% python3 -q
>>> import numpy as np
>>> import numpy.linalg as la
>>> np.set_printoptions(precision=2, suppress=True, linewidth=160)
>>> mat = np.loadtxt("test7.csv", delimiter=",")
>>> print(mat)
[[5. 1. 1. 1. 1.]
 [1. 5. 1. 1. 1.]
 [1. 1. 5. 1. 1.]
 [1. 1. 1. 5. 1.]
 [1. 1. 1. 1. 5.]]
>>> evals, evecs = la.eigh(mat)
>>> print(la.svd(mat, compute_uv=False))
[9. 4. 4. 4. 4.]
>>> f = np.array([2, 0, -2, 0, -1])
>>> B = mat + np.outer(f, np.eye(5)[3])
>>> print(B)
[[ 5.  1.  1.  3.  1.]
 [ 1.  5.  1.  1.  1.]
 [ 1.  1.  5. -1.  1.]
 [ 1.  1.  1.  5.  1.]
 [ 1.  1.  1.  0.  5.]]
>>> print(la.matrix_rank(la.inv(B) - la.inv(mat), tol=1e-8))
1
>>> print(la.matrix_rank(B - mat))
1
>>> vec = np.array([0, 0, 0, 0, 2])
>>> a = np.maximum(mat @ vec, 0)
>>> print(mat.T @ a)
[26. 26. 26. 26. 58.]
>>> print(np.maximum(mat @ vec, 0) - np.maximum(-mat @ vec, 0))
[ 2.  2.  2.  2. 10.]
>>> print(np.flatnonzero(a > 1e-9))
[0 1 2 3 4]
>>> print(np.maximum(mat @ (3 * vec), 0))
[ 6.  6.  6.  6. 30.]
>>> print(np.fft.fft(mat[0]))
[9.+0.j 4.+0.j 4.+0.j 4.+0.j 4.+0.j]
>>> print((mat @ mat)[0])
[29. 13. 13. 13. 13.]
>>> print(np.sort(np.abs(np.fft.fft(mat[0]))), np.sort(la.svd(mat, compute_uv=False)))
[4. 4. 4. 4. 9.] [4. 4. 4. 4. 9.]
>>> X, _ = la.qr(np.array([[-0.4, 0.2, -0.7], [1.7, -3.0, 1.1], [1.9, 0.3, -1.3]]))
>>> print(X)
[[-0.15 -0.03  0.99]
 [ 0.66 -0.75  0.08]
 [ 0.74  0.66  0.14]]
>>> # keeps lengths
>>> Uu, s, VT = la.svd(X, full_matrices=False)
>>> print(np.allclose(Uu * s @ VT, X))
True
>>> print(Uu.shape, s.shape, VT.shape)
(3, 3) (3,) (3, 3)
>>> print(round(float(np.sqrt((s ** 2).sum())), 2), round(la.norm(X), 2))
1.73 1.73
>>> print(s)
[1. 1. 1.]
>>> print(s / s[0])
[1. 1. 1.]
>>> B = la.inv(X)
>>> print(round(la.det(X) * la.det(B), 2))
1.0
>>> print((np.abs(B) > 1e-9).astype(int))
[[1 1 1]
 [1 1 1]
 [1 1 1]]
>>> print(B)
[[-0.15  0.66  0.74]
 [-0.03 -0.75  0.66]
 [ 0.99  0.08  0.14]]
>>> print(la.det(X) * B)
[[-0.15  0.66  0.74]
 [-0.03 -0.75  0.66]
 [ 0.99  0.08  0.14]]
>>> th = np.radians(36)
>>> Rm = np.eye(3)
>>> Rm[0, 0] = Rm[2, 2] = np.cos(th)
>>> Rm[0, 2], Rm[2, 0] = -np.sin(th), np.sin(th)
>>> print(Rm)
[[ 0.81  0.   -0.59]
 [ 0.    1.    0.  ]
 [ 0.59  0.    0.81]]
>>> B = X @ Rm.T
>>> print(la.svd(X, compute_uv=False), la.svd(B, compute_uv=False))
[1. 1. 1.] [1. 1. 1.]
>>> B = np.array([[1, 0], [0, -3]])
>>> cent = np.array([[0, 2, 3], [5, 5, 0], [0, 3, 1]])
>>> F = np.kron(B, cent)
>>> print(F)
[[  0   2   3   0   0   0]
 [  5   5   0   0   0   0]
 [  0   3   1   0   0   0]
 [  0   0   0   0  -6  -9]
 [  0   0   0 -15 -15   0]
 [  0   0   0   0  -9  -3]]
>>> G = F.T @ F
>>> print(la.eigvalsh(G)[::-1])
[525.52 116.95  58.39  14.53  12.99   1.61]
>>> print(np.diag(G))
[ 25  38  10 225 342  90]
>>> print(np.trace(G), (F ** 2).sum())
730 730
>>> print(G)
[[ 25  25   0   0   0   0]
 [ 25  38   9   0   0   0]
 [  0   9  10   0   0   0]
 [  0   0   0 225 225   0]
 [  0   0   0 225 342  81]
 [  0   0   0   0  81  90]]
>>> print(la.svd(F, compute_uv=False) ** 2)
[525.52 116.95  58.39  14.53  12.99   1.61]
>>> vec = np.array([1, 0, 0, -2, 0, -3])
>>> a = np.maximum(F @ vec, 0)
>>> print(np.tanh(F @ vec))
[0. 1. 0. 1. 1. 1.]
>>> print(np.maximum(F @ (3 * vec), 0))
[ 0 15  0 81 90 27]
>>> print(np.maximum(F @ vec, 0) - np.maximum(-F @ vec, 0))
[ 0  5  0 27 30  9]
>>> rng = np.random.default_rng(8816)
>>> B = F + rng.integers(-2, 3, (6, 5)) @ rng.integers(-2, 3, (5, 6))
>>> print(B)
[[  0  -4  10  -1  -1  -6]
 [  6   7  -2   0  -2   5]
 [  0  -3   2  -5   5  -6]
 [  8 -10   2   5  -8 -11]
 [  1  -2   4 -12 -20   0]
 [  7  -6   8   5 -16  -1]]
>>> print(np.round(la.svd(B - F, compute_uv=False), 2) + 0)
[21.64 14.83  8.    3.48  1.59  0.  ]
>>> O, evecs = la.qr(B[:, :3])[0], la.qr(B[:, 3:])[0]
>>> s = la.svd(O.T @ evecs, compute_uv=False)
>>> print(np.round(la.norm(O @ O.T - evecs @ evecs.T, 2), 2))
0.92
>>> W0 = np.load("layer11.npy")
>>> print(W0)
[[ 7.86 -0.3   2.   -1.9 ]
 [-1.13 -1.2  -0.3   1.1 ]
 [-8.32  1.3  -2.1  -0.6 ]
 [ 5.08 -0.5   1.3   0.7 ]
 [ 3.91  0.1   1.    0.2 ]
 [-1.82 -0.8  -0.5  -0.4 ]
 [ 5.61  0.7   1.4  -0.6 ]
 [ 7.96 -0.1   2.   -0.1 ]
 [-2.81 -0.6  -0.7  -0.6 ]
 [-9.93  0.9  -2.5  -0.6 ]
 [-6.74  0.2  -1.7   1.  ]
 [ 1.17  1.3   0.3   0.6 ]
 [-0.42 -0.6  -0.1   0.5 ]
 [ 4.1   0.2   1.   -0.3 ]
 [ 0.54 -1.3   0.1  -0.1 ]
 [ 2.83  1.4   0.7   0.3 ]
 [ 3.41  1.3   0.9   1.  ]
 [-2.11 -0.6  -0.5  -0.3 ]
 [-2.34 -0.1  -0.6   2.5 ]
 [ 0.34 -0.8   0.1   0.3 ]
 [ 1.57  0.2   0.4   0.8 ]
 [ 1.69 -0.7   0.4  -0.5 ]
 [ 6.31  0.2   1.6  -0.1 ]
 [ 1.09  0.2   0.3  -0.3 ]]
>>> Ac = W0 - W0.mean(axis=0)
>>> Uu, s, VT = la.svd(Ac, full_matrices=False)
>>> print(np.round(s ** 2 / (s ** 2).sum(), 2) + 0)
[0.94 0.03 0.03 0.  ]
>>> print(s)
[23.18  4.07  3.84  0.09]
>>> print(np.searchsorted(np.cumsum(s ** 2) / (s ** 2).sum(), 0.9) + 1)
1
>>> O, evecs = la.qr(W0[:, :3])[0], la.qr(W0[:, 3:])[0]
>>> s = la.svd(O.T @ evecs, compute_uv=False)
>>> print(np.round(la.norm(O @ O.T - evecs @ evecs.T, 2), 2))
1.0
>>> print((s > 0.9).sum())
0
>>> print(s)
[0.13]
>>> vec = np.array([-3, 0, -2, 2])
>>> a = np.maximum(W0 @ vec, 0)
>>> print(np.tanh(W0 @ vec))
[-1.    1.    1.   -1.   -1.    1.   -1.   -1.    1.    1.    1.   -0.99  0.99 -1.   -0.97 -1.   -1.    1.    1.   -0.55 -1.   -1.   -1.   -1.  ]
>>> print(W0 * (a > 1e-9)[:, None])
[[ 0.   -0.    0.   -0.  ]
 [-1.13 -1.2  -0.3   1.1 ]
 [-8.32  1.3  -2.1  -0.6 ]
 [ 0.   -0.    0.    0.  ]
 [ 0.    0.    0.    0.  ]
 [-1.82 -0.8  -0.5  -0.4 ]
 [ 0.    0.    0.   -0.  ]
 [ 0.   -0.    0.   -0.  ]
 [-2.81 -0.6  -0.7  -0.6 ]
 [-9.93  0.9  -2.5  -0.6 ]
 [-6.74  0.2  -1.7   1.  ]
 [ 0.    0.    0.    0.  ]
 [-0.42 -0.6  -0.1   0.5 ]
 [ 0.    0.    0.   -0.  ]
 [ 0.   -0.    0.   -0.  ]
 [ 0.    0.    0.    0.  ]
 [ 0.    0.    0.    0.  ]
 [-2.11 -0.6  -0.5  -0.3 ]
 [-2.34 -0.1  -0.6   2.5 ]
 [ 0.   -0.    0.    0.  ]
 [ 0.    0.    0.    0.  ]
 [ 0.   -0.    0.   -0.  ]
 [ 0.    0.    0.   -0.  ]
 [ 0.    0.    0.   -0.  ]]
>>> K = np.array([[0, 1, 0, 0],
...     [0, 0, 0, 1],
...     [0, 0, 2, 2],
...     [1, 0, 1, 0],
...     [0, 0, 1, 0],
...     [0, 2, 0, 2]])
>>> print(K)
[[0 1 0 0]
 [0 0 0 1]
 [0 0 2 2]
 [1 0 1 0]
 [0 0 1 0]
 [0 2 0 2]]
>>> vec = np.array([-1, 0, 0, -3])
>>> target = K @ vec
>>> print(target)
[ 0 -3 -6 -1  0 -6]
>>> print(np.round(la.pinv(K) @ K, 2) + 0)
[[1. 0. 0. 0.]
 [0. 1. 0. 0.]
 [0. 0. 1. 0.]
 [0. 0. 0. 1.]]
>>> print(np.round(la.lstsq(K, target)[0], 2) + 0)
[-1.  0.  0. -3.]
>>> target = target + 0.02 * rng.normal(size=6)
>>> print(target.round(2) + 0)
[ 0.   -2.98 -5.97 -0.98 -0.02 -6.01]
>>> c, *_ = la.lstsq(K, target)
>>> print(np.round(la.norm(target - K @ c), 2))
0.03
>>> print(c.round())
[-1. -0. -0. -3.]
>>> O, Rm = la.qr(K)
>>> print(np.round(np.trace(O @ O.T), 2))
4.0
>>> print(np.round(O.T @ O, 2) + 0)
[[1. 0. 0. 0.]
 [0. 1. 0. 0.]
 [0. 0. 1. 0.]
 [0. 0. 0. 1.]]
>>> print(abs(Rm[0, 0]), np.round(la.norm(K[:, 0]), 2))
1.0 1.0
>>> f = np.array([1, 2, 2, 0, 0, 1])
>>> B = F + np.outer(f, np.eye(6)[2])
>>> print(B)
[[  0.   2.   4.   0.   0.   0.]
 [  5.   5.   2.   0.   0.   0.]
 [  0.   3.   3.   0.   0.   0.]
 [  0.   0.   0.   0.  -6.  -9.]
 [  0.   0.   0. -15. -15.   0.]
 [  0.   0.   1.   0.  -9.  -3.]]
>>> print(la.matrix_rank(B - F))
1
>>> B = np.c_[K[:, :2] @ np.array([[3, 2], [2, 3]]), np.array([0, 2, 2, -2, -1, -1])]
>>> print(B)
[[ 2  3  0]
 [ 0  0  2]
 [ 0  0  2]
 [ 3  2 -2]
 [ 0  0 -1]
 [ 4  6 -1]]
>>> print(la.matrix_rank(np.c_[K, B]))
5
>>> print(np.round(la.norm(B - K @ la.lstsq(K, B)[0], axis=0), 2) + 0)
[0.   0.   1.86]
>>> print(la.norm(la.qr(K)[0].T @ B, axis=0) ** 2 / ((B ** 2).sum(axis=0) + 1e-12))
[1.   1.   0.75]
>>> vec = np.array([0, 0, 4])
>>> print(B * vec)
[[ 0  0  0]
 [ 0  0  8]
 [ 0  0  8]
 [ 0  0 -8]
 [ 0  0 -4]
 [ 0  0 -4]]
>>> print((B * vec).sum(axis=1))
[ 0  8  8 -8 -4 -4]
>>> print(B @ np.ones(3))
[ 5.  2.  2.  3. -1.  9.]
>>> print(np.sign((B @ vec).round(6)))
[ 0  1  1 -1 -1 -1]
>>> arr = np.load("w.npy")
>>> print(arr)
[[ 1.25  1.07  0.09 -0.55]
 [-0.4  -1.99 -1.67 -1.15]]
>>> vec = np.array([-1, -1, 0, -1])
>>> a = np.maximum(arr @ vec, 0)
>>> print(np.maximum(arr @ vec, 0) - np.maximum(-arr @ vec, 0))
[-1.77  3.54]
>>> print(np.flatnonzero(a > 1e-9))
[1]
>>> print(arr.T @ a)
[-1.42 -7.04 -5.91 -4.07]
>>> feats = np.load("m.npy")
>>> print(feats)
[[-12.11 -26.57 -25.97]
 [ -5.9  -13.85 -12.68]
 [ -5.78 -13.59 -12.41]
 [ -5.74 -13.51 -12.33]
 [ -4.88 -11.57 -10.39]
 [ -2.63  -6.02  -5.11]
 [ -2.03  -4.36  -3.65]
 [ -1.72  -3.46  -2.9 ]
 [ -1.72  -3.45  -2.89]
 [ -1.41  -2.59  -2.2 ]
 [ -1.    -1.6   -1.41]
 [ -0.88  -1.35  -1.22]
 [ -0.7   -1.01  -0.93]
 [  0.6    0.7    0.74]
 [  1.3    1.44   1.58]
 [  2.8    2.93   3.41]
 [  4.91   5.     6.06]
 [ 15.26  15.29  19.73]
 [ 20.15  20.32  26.46]
 [ 34.08  34.98  46.02]
 [ 41.98  43.46  57.31]]
>>> Ac = (feats - feats.mean(axis=0)) / feats.std(axis=0)
>>> print(Ac.std(axis=0))
[1. 1. 1.]
>>> c = la.lstsq(np.delete(Ac, 0, axis=1), Ac[:, 0])[0]
>>> print(c)
[-1.05  2.04]
>>> M = np.array([[1, 0, 0], [1, 1, 0], [1, 2, 1]])
>>> O, evecs = la.qr(M[:, :1])[0], la.qr(M[:, 1:])[0]
>>> s = la.svd(O.T @ evecs, compute_uv=False)
>>> print((s > 0.9).sum())
0
>>> print(np.round(la.norm(O @ O.T - evecs @ evecs.T, 2), 2))
1.0
